$ python3 -q
>>> import numpy as np
>>> np.set_printoptions(precision=1, suppress=True, linewidth=200, legacy="1.25")
>>> def tidy(a):
...     return np.round(a, 1) + 0
... 
>>> X = np.load("sample18.npy")
>>> X
array([[5, 8, 3],
       [0, 5, 4],
       [2, 4, 4]])
>>> vec = np.array([-1, 9, 8])
>>> h = np.maximum(X @ vec, 0)
>>> X * (h > 1e-9)[:, None]
array([[5, 8, 3],
       [0, 5, 4],
       [2, 4, 4]])
>>> E = np.load("x.npy")
>>> tidy(E)
array([[ 0.8,  0.2,  0.3],
       [ 0.2,  0.7, -0.4],
       [ 0.3, -0.4,  0.5]])
>>> vals, evecs = np.linalg.eigh(E)
>>> tidy(vals)
array([0., 1., 1.])
>>> (vals > 1e-8).sum(), (vals < -1e-8).sum()
(2, 0)
>>> tidy(evecs @ np.diag(vals) @ evecs.T)
array([[ 0.8,  0.2,  0.3],
       [ 0.2,  0.7, -0.4],
       [ 0.3, -0.4,  0.5]])
>>> tidy(np.linalg.eigvalsh(E @ E))
array([0., 1., 1.])
>>> tidy(np.linalg.norm(E, axis=0))
array([0.9, 0.8, 0.7])
>>> print(tidy(np.linalg.norm(E, axis=1)))
[0.9 0.8 0.7]
>>> print(tidy(np.linalg.norm(E[0], 1)), tidy(np.linalg.norm(E[0], np.inf)))
1.4 0.8
>>> tidy(np.linalg.norm(E, "nuc"))
2.0
>>> tidy(E[0] @ E[2])
0.3
>>> np.linalg.norm(E, axis=1).argmax()
0
>>> rng = np.random.default_rng(385900)
>>> other = E + rng.integers(-2, 3, (3, 2)) @ rng.integers(-2, 3, (2, 3))
>>> print(tidy(other))
[[ 0.8  1.2 -1.7]
 [-2.8 -0.3 -4.4]
 [ 0.3 -0.4  0.5]]
>>> np.abs(other - E).sum(axis=1)
array([3., 8., 0.])
>>> other = np.array([[2, 0, 2], [0, 1, 3], [3, 0, 1]])
>>> np.linalg.matrix_rank(np.vstack([E, other.T]))
3
>>> tidy(E @ other)
array([[ 2.5,  0.2,  2.6],
       [-0.8,  0.7,  2. ],
       [ 2. , -0.4, -0.2]])
>>> tidy(np.einsum("ij,ij->i", E, E))
array([0.8, 0.7, 0.5])
>>> U, sv, Vh = np.linalg.svd(E)
>>> evecs = Vh[:(sv > 1e-8).sum()]
>>> vec = E[0] + 4 * E[2] + rng.integers(2) * np.eye(3)[1]
>>> tidy(vec)
array([ 2. , -1.4,  2.2])
>>> np.allclose(evecs.T @ evecs @ vec, vec)
True
>>> tidy(np.linalg.norm(vec - evecs.T @ evecs @ vec))
0.0
>>> print(np.linalg.matrix_rank(np.vstack([E, vec])))
2
>>> other = np.array([[-4, 2, 2], [-3, -2, 3], [5, 5, 3]])
>>> other[-1] = other[0]
>>> data = other + 0.1 * np.eye(3)
>>> data
array([[-3.9,  2. ,  2. ],
       [-3. , -1.9,  3. ],
       [-4. ,  2. ,  2.1]])
>>> round(np.log10(np.linalg.cond(data)))
3
>>> print([round(float(x), 1) for x in np.linalg.svd(data, compute_uv=False)[:3]])
[7.7, 3.3, 0.0]
>>> print(np.linalg.matrix_rank(data, rtol=0.1))
2
>>> tidy(np.abs(np.linalg.svd(data)[2][-1]))
array([0.6, 0.3, 0.8])
>>> np.argsort(-np.linalg.norm(data, axis=0).round(6), kind="stable")[:3]
array([0, 2, 1])
>>> T = np.stack([data, 3 * data, data[::-1]])
>>> print(tidy(np.linalg.norm(T, axis=(1, 2))))
[ 8.3 25.   8.3]
>>> tidy(np.einsum("bij,cij->bc", T, T))
array([[ 69.2, 207.7,  69.2],
       [207.7, 623.1, 207.6],
       [ 69.2, 207.6,  69.2]])
>>> print(tidy(np.linalg.det(T)))
[ 0.4  9.7 -0.4]
>>> gram = data.T @ data
>>> tidy(np.diag(gram))
array([40.2, 11.6, 17.4])
>>> tidy(np.linalg.svd(data, compute_uv=False) ** 2)
array([58.5, 10.7,  0. ])
>>> def softmax(z):
...     e = np.exp(z - z.max(axis=-1, keepdims=True))
...     return e / e.sum(axis=-1, keepdims=True)
... 
>>> tidy(softmax(10 * data[2]))
array([0. , 0.3, 0.7])
>>> print(tidy(softmax(data[2] + 2)))
[0.  0.5 0.5]
>>> att = data @ data.T / np.sqrt(3)
>>> tidy(softmax(att))
array([[0.4, 0. , 0.6],
       [0. , 1. , 0. ],
       [0.4, 0. , 0.6]])
>>> tidy(softmax(att + np.triu(np.full(att.shape, -np.inf), 1)))
array([[1. , 0. , 0. ],
       [0. , 1. , 0. ],
       [0.4, 0. , 0.6]])
>>> tidy(softmax(att)[2] @ data)
array([-4. ,  2. ,  2.1])
>>> m1 = np.load("case12.npy")
>>> print(m1)
[[0 1 1 1]
 [1 0 1 1]
 [1 1 0 1]
 [1 1 1 0]]
>>> proj = np.triu(np.array([[2, 3, 3], [2, 0, 2], [3, 0, 3]]), 1) + np.eye(3)
>>> other = proj @ X @ np.linalg.inv(proj)
>>> tidy(np.poly(other))
array([  1., -14.,  43., -54.])
>>> other
array([[ 11.,   2., -10.],
       [  4.,   1.,  -2.],
       [  2.,  -2.,   2.]])
>>> print(np.trace(other), np.trace(X))
14.0 14
>>> proj @ X - X @ proj
array([[  6.,  12.,  -7.],
       [  4.,   8.,  -2.],
       [  0.,  -6., -14.]])
>>> proj = np.triu(np.array([[-1, 2, 2, -2], [-2, 1, 1, -1], [-1, 0, 1, -2], [1, 0, 1, -1]]), 1) + np.eye(4)
>>> other = proj @ m1 @ np.linalg.inv(proj)
>>> np.trace(other), np.trace(m1)
(0.0, 0)
>>> other
array([[ 2., -3.,  0.,  6.],
       [ 1., -2.,  0.,  2.],
       [-1.,  1., -1., -2.],
       [ 1., -1.,  0.,  1.]])
>>> np.linalg.matrix_rank(other)
4
>>> proj @ m1 - m1 @ proj
array([[ 2.,  0., -1.,  7.],
       [ 0., -2., -3.,  5.],
       [-2., -4., -5.,  3.],
       [ 0., -2., -3.,  5.]])
>>> lab = rng.permutation(4)
>>> lab
array([0, 2, 3, 1])
>>> other = m1[lab][:, lab]
>>> tidy(np.linalg.det(other)), tidy(np.linalg.det(m1[lab]))
(-3.0, -3.0)
>>> tidy(softmax(m1[3]))
array([0.3, 0.3, 0.3, 0.1])
>>> tidy(softmax(10 * m1[3]))
array([0.3, 0.3, 0.3, 0. ])
>>> tidy(softmax(m1[3] + 3))
array([0.3, 0.3, 0.3, 0.1])
>>> att = m1 @ m1.T / np.sqrt(4)
>>> tidy(softmax(att))
array([[0.4, 0.2, 0.2, 0.2],
       [0.2, 0.4, 0.2, 0.2],
       [0.2, 0.2, 0.4, 0.2],
       [0.2, 0.2, 0.2, 0.4]])
>>> softmax(att).round(6).argmax(axis=1)
array([0, 1, 2, 3])
>>> tidy(softmax(att)[3] @ m1)
array([0.8, 0.8, 0.8, 0.6])
>>> tidy(softmax(att + np.triu(np.full(att.shape, -np.inf), 1)))
array([[1. , 0. , 0. , 0. ],
       [0.4, 0.6, 0. , 0. ],
       [0.3, 0.3, 0.5, 0. ],
       [0.2, 0.2, 0.2, 0.4]])
>>> vec = np.array([1, 1, 1, 3])
>>> y = m1 @ vec
>>> coef, lr = np.zeros(4), 1 / np.linalg.norm(m1, 2) ** 2
>>> for i in range(3):
...     coef -= lr * m1.T @ (m1 @ coef - y)
...     if i % 1 == 0: print(i, round(np.linalg.norm(m1 @ coef - y), 1))
... 
0 1.5
1 1.4
2 1.2
>>> tidy(np.linalg.cond(m1))
3.0
>>> feats = np.array([[5, 4, 0, 2], [4, 5, 0, 4], [0, 0, 0, 0], [2, 4, 0, 4]])
>>> feats
array([[5, 4, 0, 2],
       [4, 5, 0, 4],
       [0, 0, 0, 0],
       [2, 4, 0, 4]])
>>> np.unique(feats.round(6), axis=0).shape
(4, 4)
>>> tidy(np.trace(np.linalg.pinv(feats) @ feats))
2.0
>>> np.linalg.lstsq(feats[:-1].T, feats[-1])[2]
2
>>> U, sv, Vh = np.linalg.svd(feats)
>>> tidy(sv)
array([11.5,  2.5,  0. ,  0. ])
>>> other = U[:, :2] @ np.diag(sv[:2]) @ Vh[:2]
>>> np.linalg.matrix_rank(feats, rtol=0.05)
2
>>> np.linalg.matrix_rank(other)
2
>>> print(tidy(np.abs(feats - other).max()))
0.0
>>> tidy(np.linalg.norm(feats - other) / np.linalg.norm(feats))
0.0
>>> tidy(other)
array([[5., 4., 0., 2.],
       [4., 5., 0., 4.],
       [0., 0., 0., 0.],
       [2., 4., 0., 4.]])
>>> W0 = np.loadtxt("w.csv", delimiter=",")
>>> W0
array([[-1., -2.,  0.],
       [-1.,  1., -1.],
       [ 0.,  0.,  2.]])
>>> tidy(np.linalg.matrix_power(W0, 3))
array([[-3., -6.,  4.],
       [-3.,  3., -9.],
       [ 0.,  0.,  8.]])
>>> print(tidy(np.linalg.det(W0)))
-6.0
>>> np.allclose(W0, W0.T)
False
>>> np.trace(W0)
2.0
>>> tidy(np.sort(np.abs(np.linalg.eigvals(W0))))
array([1.7, 1.7, 2. ])
>>> W0 @ W0
array([[ 3.,  0.,  2.],
       [ 0.,  3., -3.],
       [ 0.,  0.,  4.]])
>>> (W0 + W0.T) / 2
array([[-1. , -1.5,  0. ],
       [-1.5,  1. , -0.5],
       [ 0. , -0.5,  2. ]])
>>> vals, evecs = np.linalg.eig(W0)
>>> tidy(np.prod(vals))
-6.0
>>> tidy(np.sort(np.linalg.eigvals(np.linalg.inv(W0))))
array([-0.6,  0.5,  0.6])
>>> tidy(np.sort(np.linalg.eigvals(W0 @ W0)))
array([3., 3., 4.])
>>> tidy(vals)
array([-1.7,  1.7,  2. ])
>>> tidy(np.sort(np.linalg.eigvals(W0.T)))
array([-1.7,  1.7,  2. ])
>>> tidy(W0 @ evecs[:, 0] - vals[0] * evecs[:, 0])
array([0., 0., 0.])
>>> proj = np.triu(np.array([[-1, 3, 3], [3, 3, -2], [-3, -3, -2]]), 1) + np.eye(3)
>>> other = proj @ W0 @ np.linalg.inv(proj)
>>> tidy(np.poly(other))
array([ 1., -2., -3.,  6.])
>>> F = np.load("block1.npy")
>>> F
array([[-50. ,  -1.6,  40.9],
       [-50.5,  -1.2,  38.9],
       [-49.8,   0. ,  40.8],
       [-49.8,  -0.7,  42. ],
       [-48.3,   0.3,  41.4],
       [-49.4,  -0.4,  39.5],
       [-50.1,  -0.5,  40.4],
       [-50.1,  -1.6,  41.1],
       [-50.1,  -0.7,  38.7],
       [-49.6,  -2.1,  38.7],
       [-51.5,   0.3,  40.1],
       [-49.3,   0.1,  38.4],
       [-49.7,   0. ,  41.7],
       [-50.8,  -0.6,  40.5],
       [-49.3,   1.4,  39.4]])
>>> cen = (F - F.mean(axis=0)) / F.std(axis=0)
>>> tidy(cen.std(axis=0))
array([1., 1., 1.])
>>> coef = np.linalg.lstsq(np.delete(cen, 0, axis=1), cen[:, 0])[0]
>>> tidy(1 - np.var(cen[:, 0] - np.delete(cen, 0, axis=1) @ coef))
0.1
>>> other = np.linalg.inv(data)
>>> tidy(np.linalg.det(data) * other)
array([[-10. ,  -0.2,   9.8],
       [ -5.7,  -0.2,   5.7],
       [-13.6,  -0.2,  13.4]])
>>> tidy(np.linalg.inv(other))
array([[-3.9,  2. ,  2. ],
       [-3. , -1.9,  3. ],
       [-4. ,  2. ,  2.1]])
>>> print((np.abs(other) > 1e-9).astype(int))
[[1 1 1]
 [1 1 1]
 [1 1 1]]
>>> np.allclose(other, data.T)
False
>>> other = np.c_[F[:, :1] @ np.array([[2]]), np.array([3, 1, 8, -4, 9, 9, -6, 6, -1, -5, 6, 1, 1, -8, 0])]
>>> print(other)
[[-100.     3. ]
 [-101.     1. ]
 [ -99.6    8. ]
 [ -99.6   -4. ]
 [ -96.6    9. ]
 [ -98.8    9. ]
 [-100.2   -6. ]
 [-100.2    6. ]
 [-100.2   -1. ]
 [ -99.2   -5. ]
 [-103.     6. ]
 [ -98.6    1. ]
 [ -99.4    1. ]
 [-101.6   -8. ]
 [ -98.6    0. ]]
>>> print(np.linalg.matrix_rank(np.c_[F, other]))
4
>>> tidy(np.linalg.lstsq(F, other[:, 0])[0])
array([2., 0., 0.])
>>> A = np.load("layer12.npy")
>>> A
array([[ 0, -8,  4],
       [ 0,  0, -1],
       [ 0,  0,  0]])
>>> # null space of dimension 1
>>> f = np.array([-3, -1])
>>> np.polyval(f, A[0])
array([ -1,  23, -13])
>>> np.convolve(A[0], f)
array([ 0, 24, -4, -4])
>>> print(np.array([np.convolve(row, f, "same") for row in A]))
[[ 0 24 -4]
 [ 0  0  3]
 [ 0  0  0]]
